$ ipython --no-banner

In [1]: import numpy as np

In [2]: np.set_printoptions(precision=3, suppress=True, linewidth=120)

In [3]: F = np.loadtxt("test9.csv", delimiter=",")

In [4]: print(F)
[[ 1.  1.  1.  1. -1. -1. -1. -1.]
 [ 1.  1. -1. -1. -1. -1.  1.  1.]
 [ 1. -1.  1. -1.  1. -1.  1. -1.]]

In [5]: Y = F[0, 0] * F[1:] - np.outer(F[1:, 0], F[0])

In [6]: print(Y)
[[ 0.  0. -2. -2.  0.  0.  2.  2.]
 [ 0. -2.  0. -2.  2.  0.  2.  0.]]

In [7]: print(F[:, 0] / F[0, 0])
[1. 1. 1.]

In [8]: print(np.linalg.matrix_rank(Y), np.linalg.matrix_rank(F))
2 3

In [9]: ang = np.radians(15)

In [10]: R = np.eye(8)

In [11]: R[0, 0] = R[4, 4] = np.cos(ang)

In [12]: R[0, 4], R[4, 0] = -np.sin(ang), np.sin(ang)

In [13]: print(R)
[[ 0.966  0.     0.     0.    -0.259  0.     0.     0.   ]
 [ 0.     1.     0.     0.     0.     0.     0.     0.   ]
 [ 0.     0.     1.     0.     0.     0.     0.     0.   ]
 [ 0.     0.     0.     1.     0.     0.     0.     0.   ]
 [ 0.259  0.     0.     0.     0.966  0.     0.     0.   ]
 [ 0.     0.     0.     0.     0.     1.     0.     0.   ]
 [ 0.     0.     0.     0.     0.     0.     1.     0.   ]
 [ 0.     0.     0.     0.     0.     0.     0.     1.   ]]

In [14]: Y = F @ R.T

In [15]: print(np.allclose(np.linalg.norm(F, axis=1), np.linalg.norm(Y, axis=1)))
True

In [16]: print(np.linalg.svd(F, compute_uv=False), np.linalg.svd(Y, compute_uv=False))
[2.828 2.828 2.828] [2.828 2.828 2.828]

In [17]: print(np.abs(Y - F).max(axis=0))
[0.293 0.    0.    0.    0.293 0.    0.    0.   ]

In [18]: print(Y)
[[ 1.225  1.     1.     1.    -0.707 -1.    -1.    -1.   ]
 [ 1.225  1.    -1.    -1.    -0.707 -1.     1.     1.   ]
 [ 0.707 -1.     1.    -1.     1.225 -1.     1.    -1.   ]]

In [19]: print(round(float(np.linalg.det(R)), 3), round(np.trace(R), 3))
1.0 7.932

In [20]: print(Y.shape)
(3, 8)

In [21]: np.linalg.rank(Y)
---------------------------------------------------------------------------
AttributeError                            Traceback (most recent call last)
Cell In[21], line 1
----> 1 np.linalg.rank(Y)

AttributeError: module 'numpy.linalg' has no attribute 'rank'

In [22]: print(Y.mean(axis=0))
[ 1.052  0.333  0.333 -0.333 -0.063 -1.     0.333 -0.333]

In [23]: print(Y - Y[0])
[[ 0.     0.     0.     0.     0.     0.     0.     0.   ]
 [ 0.     0.    -2.    -2.     0.     0.     2.     2.   ]
 [-0.518 -2.     0.    -2.     1.932  0.     2.     0.   ]]

In [24]: print(np.linalg.matrix_rank(Y))
3

In [25]: Y[:, 8]
---------------------------------------------------------------------------
IndexError                                Traceback (most recent call last)
Cell In[25], line 1
----> 1 Y[:, 8]

IndexError: index 8 is out of bounds for axis 1 with size 8

In [26]: print(round(np.abs(Y).max(), 3))
1.225

In [27]: data = np.load("mat.npy")

In [28]: print(data)
[[ 1.497 -0.414  1.564  0.201]
 [ 1.502 -0.084  1.612  0.171]
 [-1.065 -0.407 -0.562 -0.299]
 [ 0.157 -0.546  0.805 -0.228]
 [ 2.439 -0.452  2.708  0.182]]

In [29]: Y = np.c_[data[:, :2] @ np.array([[0, -3], [-1, 2]]), np.array([1, -2, 0, 2, -2])]

In [30]: print(Y)
[[ 0.414 -5.319  1.   ]
 [ 0.084 -4.674 -2.   ]
 [ 0.407  2.381  0.   ]
 [ 0.546 -1.563  2.   ]
 [ 0.452 -8.221 -2.   ]]

In [31]: print(np.round(np.linalg.norm(Y - data @ np.linalg.lstsq(data, Y)[0], axis=0), 3) + 0)
[0.    0.    2.435]

In [32]: print(np.linalg.norm(np.linalg.qr(data)[0].T @ Y, axis=0) ** 2 / ((Y ** 2).sum(axis=0) + 1e-12))
[1.    1.    0.544]

In [33]: rng = np.random.default_rng(36204)

In [34]: labels = rng.permutation(4)

In [35]: Y = data[:, labels] * rng.choice([-1, 1], 4)

In [36]: print(Y)
[[ 1.564  0.201  0.414  1.497]
 [ 1.612  0.171  0.084  1.502]
 [-0.562 -0.299  0.407 -1.065]
 [ 0.805 -0.228  0.546  0.157]
 [ 2.708  0.182  0.452  2.439]]

In [37]: U, _, VT = np.linalg.svd(data.T @ Y)

In [38]: print(np.round(U @ VT, 3) + 0)
[[ 0.  0.  0.  1.]
 [ 0.  0. -1.  0.]
 [ 1.  0.  0.  0.]
 [ 0.  1.  0.  0.]]

In [39]: X = np.load("sample2.npy")

In [40]: print(X)
[[ 8 12  6 15]
 [12  4 14 15]
 [ 6 14 16  5]
 [15 15  5  0]]

In [41]: hat = np.triu(np.array([[0, -3, 2, -2], [-3, -3, 0, 0], [-2, -2, 3, 1], [0, -2, -2, 0]]), 1) + np.eye(4)

In [42]: Y = hat @ X @ np.linalg.inv(hat)

In [43]: print(np.trace(Y), np.trace(X))
28.0 28

In [44]: print(hat @ X - X @ hat)
[[-54.  10. -36. -25.]
 [  0.  36. -24.  10.]
 [ 15.  33.  -7.  -4.]
 [  0.  45. -30.  25.]]

In [45]: print(Y)
[[ -46. -140.   78. -190.]
 [  12.   40.  -10.   49.]
 [  21.   92.  -21.   68.]
 [  15.   60.  -25.   55.]]

In [46]: vals, V = np.linalg.eig(Y)

In [47]: print(np.round(Y @ V[:, 0] - vals[0] * V[:, 0], 3) + 0)
[0. 0. 0. 0.]

In [48]: print(round(float(np.prod(vals)), 3))
44800.0

In [49]: print(np.sort(np.linalg.eigvals(Y.T)))
[-15.045  -7.476   9.776  40.745]

In [50]: print(vals)
[ 40.745   9.776  -7.476 -15.045]

In [51]: labels = rng.permutation(4)

In [52]: Y = X[:, labels] * rng.choice([-1, 1], 4)

In [53]: print(Y)
[[  8  15 -12   6]
 [ 12  15  -4  14]
 [  6   5 -14  16]
 [ 15   0 -15   5]]

In [54]: U, _, VT = np.linalg.svd(X.T @ Y)

In [55]: print(np.round(U @ VT, 3) + 0)
[[ 1.  0.  0.  0.]
 [ 0.  0. -1.  0.]
 [ 0.  0.  0.  1.]
 [ 0.  1.  0.  0.]]

In [56]: print(labels)
[0 3 1 2]

In [57]: print(np.round(np.linalg.lstsq(X, Y)[0], 3) + 0)
[[ 1.  0.  0.  0.]
 [ 0.  0. -1.  0.]
 [ 0.  0.  0.  1.]
 [ 0.  1.  0.  0.]]

In [58]: T = np.stack([X, 5 * X, X[::-1]])

In [59]: print(np.linalg.matrix_rank(T.reshape(3, -1)))
2

In [60]: print(T.shape)
(3, 4, 4)

In [61]: print(np.linalg.matrix_rank(T))
[4 4 4]

In [62]: feats = np.load("dump.npy")

In [63]: print(feats)
[[-3 -2 -1  0]
 [ 1  2  3  4]
 [ 5  6  7  8]]

In [64]: x = np.array([0, 0, 2, 1])

In [65]: print(np.sign((feats @ x).round(6)))
[-1  1  1]

In [66]: print(feats @ np.ones(4))
[-6. 10. 26.]

In [67]: print(np.linalg.norm(feats @ x) <= np.linalg.norm(feats, 2) * np.linalg.norm(x) + 1e-9)
True

In [68]: print((feats @ x).argmax())
2

In [69]: print((feats * x).sum(axis=1))
[-2 10 22]

In [70]: K = np.vander(np.arange(4) - 2, 3, increasing=True)

In [71]: print(K)
[[ 1 -2  4]
 [ 1 -1  1]
 [ 1  0  0]
 [ 1  1  1]]

In [72]: Y = np.c_[K[:, :1] @ np.array([[-1]]), np.array([3, -2, 0, -3])]

In [73]: print(Y)
[[-1  3]
 [-1 -2]
 [-1  0]
 [-1 -3]]

In [74]: print(np.round(np.linalg.norm(Y - K @ np.linalg.lstsq(K, Y)[0], axis=0), 3) + 0)
[0.    2.683]

In [75]: G = Y.T @ Y

In [76]: print(np.trace(G), (Y ** 2).sum())
26 26

In [77]: print(G)
[[ 4  2]
 [ 2 22]]

In [78]: print(np.allclose(G, G.T))
True

In [79]: print(np.linalg.eigvalsh(G)[::-1])
[22.22  3.78]

In [80]: print(np.linalg.svd(Y, compute_uv=False) ** 2)
[22.22  3.78]

In [81]: print(np.linalg.matrix_rank(G))
2

In [82]: U, sigma, VT = np.linalg.svd(K, full_matrices=False)

In [83]: print(np.cumsum(sigma ** 2) / np.sum(sigma ** 2))
[0.856 0.958 1.   ]

In [84]: print(sigma / sigma[0])
[1.    0.346 0.22 ]

In [85]: print((sigma > 1e-8).sum())
3

In [86]: print(np.round(VT @ VT.T, 3) + 0)
[[1. 0. 0.]
 [0. 1. 0.]
 [0. 0. 1.]]

In [87]: print(U.shape, sigma.shape, VT.shape)
(4, 3) (3,) (3, 3)

In [88]: print(np.abs(U[:, 0]).round(6).argmax())
0

In [89]: Y = K + rng.integers(-2, 3, (4, 1)) @ rng.integers(-2, 3, (1, 3))

In [90]: print(Y)
[[ 3 -4  6]
 [-1  1 -1]
 [ 2 -1  1]
 [-1  3 -1]]

In [91]: print(np.abs(Y - K).sum(axis=1))
[6 6 3 6]

In [92]: print(np.round(np.linalg.norm(Y) ** 2 / np.linalg.norm(Y, 2) ** 2, 3))
1.067

In [93]: print(Y[0] @ Y[2])
16

In [94]: print(round(float(np.linalg.norm(Y, "nuc")), 3))
11.866

In [95]: Y = np.array([[1, 0, 0, 1], [2, 2, 2, 1], [0, 2, 1, 1], [0, 2, 0, 0], [1, 1, 3, 1]])

In [96]: cent = np.array([[0, 2, 1, 0, 1], [2, 1, 1, 0, 1], [0, 2, 0, 0, 1], [2, 0, 0, 1, 2]])

In [97]: mat = Y @ cent

In [98]: print(mat)
[[ 2  2  1  1  3]
 [ 6 10  4  1  8]
 [ 6  4  2  1  5]
 [ 4  2  2  0  2]
 [ 4  9  2  1  7]]

In [99]: print(np.allclose(mat[:-1].T @ np.linalg.lstsq(mat[:-1].T, mat[-1])[0], mat[-1]))
True

In [100]: print(np.unique(mat.round(6), axis=0).shape)
(5, 5)

In [101]: print(np.linalg.lstsq(mat[:-1].T, mat[-1])[2])
4

In [102]: print(np.abs(np.diag(np.linalg.qr(mat)[1])) > 1e-9)
[ True  True  True  True False]

In [103]: labels = rng.permutation(5)

In [104]: print(labels)
[0 4 3 1 2]

In [105]: Y = mat[labels][:, labels]

In [106]: print(np.diag(Y))
[ 2  7  0 10  2]

In [107]: A = np.load("x.npy")

In [108]: print(A)
[[ 0.  0. -2.]
 [ 0.  0.  1.]
 [-2.  1.  0.]]

In [109]: hat = np.triu(np.array([[0, 0, 0], [0, 0, 0], [2, 0, 1]]), 1) + np.eye(3)

In [110]: Y = hat @ A @ np.linalg.inv(hat)

In [111]: print(hat @ A - A @ hat)
[[0. 0. 0.]
 [0. 0. 0.]
 [0. 0. 0.]]

In [112]: print(Y)
[[ 0.  0. -2.]
 [ 0.  0.  1.]
 [-2.  1.  0.]]

In [113]: M = np.array([[2, 0, 0, 0, 0],
     ...:     [-2, -1, 0, 0, 0],
     ...:     [1, 2, 1, 0, 0],
     ...:     [2, 1, -1, 0, 0],
     ...:     [0, -2, 2, 2, 1]])

In [114]: rk = np.linalg.matrix_rank(M)

In [115]: print(rk)
4

In [116]: ns = np.linalg.svd(M)[2][rk:].T

In [117]: print(ns.shape)
(5, 1)

In [118]: print(np.round(M @ ns, 3) + 0)
[[0.]
 [0.]
 [0.]
 [0.]
 [0.]]

In [119]: print([int(np.linalg.matrix_rank(np.delete(M, i, axis=0))) for i in range(5)])
[4, 4, 4, 4, 3]

In [120]: print([int(np.linalg.matrix_rank(M[:i])) for i in range(1, len(M) + 1)])
[1, 2, 3, 3, 4]

In [121]: print(np.round(ns @ ns.T, 3) + 0)
[[ 0.   0.   0.   0.   0. ]
 [ 0.   0.   0.   0.   0. ]
 [ 0.   0.   0.   0.   0. ]
 [ 0.   0.   0.   0.2 -0.4]
 [ 0.   0.   0.  -0.4  0.8]]

In [122]: print(np.round(ns[:, 0] / ns[np.abs(ns[:, 0]).round(6).argmax(), 0], 3) + 0)
[ 0.   0.   0.  -0.5  1. ]

In [123]: print(np.round(np.trace(np.linalg.pinv(M) @ M), 3))
4.0

In [124]: print(np.unique(M.round(6), axis=0).shape)
(5, 5)

In [125]: print(np.abs(np.diag(np.linalg.qr(M)[1])) > 1e-9)
[ True  True  True  True False]
